$ python -q
>>> import numpy as np
>>> import numpy.linalg as la
>>> np.set_printoptions(precision=2, suppress=True, linewidth=200)
>>> rd = lambda a: np.round(a, 2) + 0
>>> J = np.array([[0, 0, 0, 0], [3, 3, 0, 0], [1, 3, 0, 0], [2, 2, 2, 1]])
>>> rd(la.norm(J, axis=0))
array([3.74, 4.69, 2.  , 1.  ])
>>> rd(la.norm(J, axis=1))
array([0.  , 4.24, 3.16, 3.61])
>>> A = np.array([[0, 4, 1], [-4, 0, 2], [-1, -2, 0]])
>>> rd(A @ la.pinv(A) @ A)
array([[ 0.,  4.,  1.],
       [-4.,  0.,  2.],
       [-1., -2.,  0.]])
>>> Uu, sigma, Vt = la.svd(A)
>>> vecs = Vt[:(sigma > 1e-8).sum()]
>>> rng = np.random.default_rng(86189)
>>> vec = A[0] + -2 * A[1] + rng.integers(2) * np.eye(3)[1]
>>> print(vec)
[ 8.  5. -3.]
>>> la.matrix_rank(np.vstack([A, vec]))
np.int64(3)
>>> print(rd(vecs.T @ vecs))
[[ 0.81  0.1  -0.38]
 [ 0.1   0.95  0.19]
 [-0.38  0.19  0.24]]
>>> print(np.allclose(vecs.T @ vecs @ vec, vec))
False
>>> r = la.matrix_rank(A)
>>> r
np.int64(2)
>>> ns = la.svd(A)[2][r:].T
>>> ns.shape
(3, 1)
>>> rd(ns[:, 0] / ns[np.abs(ns[:, 0]).round(6).argmax(), 0])
array([ 0.5 , -0.25,  1.  ])
>>> np.allclose(A @ ns, 0)
True
>>> rd(A @ ns)
array([[0.],
       [0.],
       [0.]])
>>> feats = np.load("x.npy")
>>> feats
array([[ 4,  4,  4,  4],
       [ 4,  8,  8,  8],
       [ 4,  8, 12, 12],
       [ 4,  8, 12, 16]])
>>> # symmetric
>>> feats - feats[0]
array([[ 0,  0,  0,  0],
       [ 0,  4,  4,  4],
       [ 0,  4,  8,  8],
       [ 0,  4,  8, 12]])
>>> feats.mean(axis=0)
array([ 4.,  7.,  9., 10.])
>>> np.abs(feats).max()
np.int64(16)
